>>> import numpy as np
>>> np.set_printoptions(precision=3, suppress=True, linewidth=100, floatmode="fixed")
>>> def rd(a):
...     return np.round(a, 3) + 0
... 
>>> W0 = np.load("x.npy")
>>> W0
array([[-0.706,  0.273, -0.050, -0.139,  0.197, -0.617,  0.501, -0.623],
       [-0.786,  0.291, -0.139, -0.139,  0.254, -0.726,  0.617, -0.696],
       [ 0.990, -0.578,  0.501,  0.273, -0.604,  0.985, -0.960,  0.971],
       [ 0.245,  0.544,  0.903, -0.454, -0.388,  0.827, -0.840, -0.149],
       [ 0.993, -0.778, -0.159,  0.508, -0.508,  0.969, -0.909,  0.984],
       [ 0.993, -0.740,  0.040,  0.454, -0.544,  0.977, -0.932,  0.982],
       [ 0.975,  0.030,  0.933, -0.207, -0.701,  0.993, -0.986,  0.894],
       [ 0.912, -0.716, -0.658,  0.508, -0.139,  0.592, -0.319,  0.903],
       [-0.664,  0.762,  0.914, -0.604, -0.197,  0.380, -0.572, -0.782],
       [ 0.623,  0.010,  0.508, -0.070, -0.282,  0.735, -0.680,  0.446],
       [-0.969,  0.782,  0.617, -0.558,  0.264, -0.814,  0.598, -0.958],
       [-0.912,  0.716,  0.658, -0.508,  0.139, -0.592,  0.319, -0.903],
       [ 0.991, -0.943, -0.943,  0.808, -0.159,  0.744, -0.310,  0.991],
       [ 0.371,  0.226,  0.653, -0.207, -0.264,  0.675, -0.658,  0.139],
       [-0.405, -0.530, -0.919,  0.454,  0.438, -0.881,  0.883,  0.020],
       [ 0.354,  0.934,  0.999, -0.869, -0.766,  0.993, -0.995, -0.558],
       [-1.000,  0.989,  0.454, -0.885,  0.872, -1.000,  0.999, -1.000],
       [-0.824,  0.740,  0.824, -0.558, -0.030, -0.139, -0.159, -0.854],
       [ 1.000, -0.903,  0.050,  0.647, -0.740,  0.998, -0.989,  0.999],
       [-0.623, -0.010, -0.508,  0.070,  0.282, -0.735,  0.680, -0.446],
       [-0.986,  0.565, -0.430, -0.273,  0.565, -0.978,  0.945, -0.963],
       [-0.291,  0.523,  0.770, -0.397, -0.178,  0.414, -0.508, -0.462],
       [-0.912,  0.716,  0.658, -0.508,  0.139, -0.592,  0.319, -0.903],
       [-0.207, -0.955, -1.000,  0.900,  0.782, -0.994,  0.996,  0.686],
       [-0.040, -0.345, -0.664,  0.273,  0.197, -0.508,  0.537,  0.159]])
>>> # rows 11 and 22 are equal
>>> x0 = np.array([5, 2, 1, 3, 5, 0, 3, 5])
>>> y = W0 @ x0
>>> rd(np.linalg.pinv(W0) @ W0)
array([[1.000, 0.000, 0.000, 0.000, 0.000, 0.000, 0.000, 0.000],
       [0.000, 1.000, 0.000, 0.000, 0.000, 0.000, 0.000, 0.000],
       [0.000, 0.000, 1.000, 0.000, 0.000, 0.000, 0.000, 0.000],
       [0.000, 0.000, 0.000, 1.000, 0.000, 0.000, 0.000, 0.000],
       [0.000, 0.000, 0.000, 0.000, 1.000, 0.000, 0.000, 0.000],
       [0.000, 0.000, 0.000, 0.000, 0.000, 1.000, 0.000, 0.000],
       [0.000, 0.000, 0.000, 0.000, 0.000, 0.000, 1.000, 0.000],
       [0.000, 0.000, 0.000, 0.000, 0.000, 0.000, 0.000, 1.000]])
>>> rd(np.linalg.solve(W0.T @ W0, W0.T @ y))
array([5.000, 2.000, 1.000, 3.000, 5.000, 0.000, 3.000, 5.000])
>>> rng = np.random.default_rng(747914)
>>> y = y + 0.02 * rng.normal(size=25)
>>> rd(y)
array([-4.084, -4.280,  4.069, -3.361,  4.426,  4.245,  3.276,  6.843, -9.325,  2.202, -6.058,
       -6.900,  7.768, -0.305,  2.339, -7.564, -2.872, -8.404,  3.497, -2.196, -4.199, -5.552,
       -6.862,  9.099,  2.690])
>>> b, *_ = np.linalg.lstsq(W0, y)
>>> rd(b)
array([ 4.917,  2.015,  0.902,  2.849,  4.937, -0.049,  2.949,  5.132])
>>> [round(float(np.linalg.norm(np.linalg.solve(W0.T @ W0 + lam * np.eye(8), W0.T @ y))), 2) for lam in (0, 1, 10, 100)]
[9.83, 5.67, 3.32, 1.18]
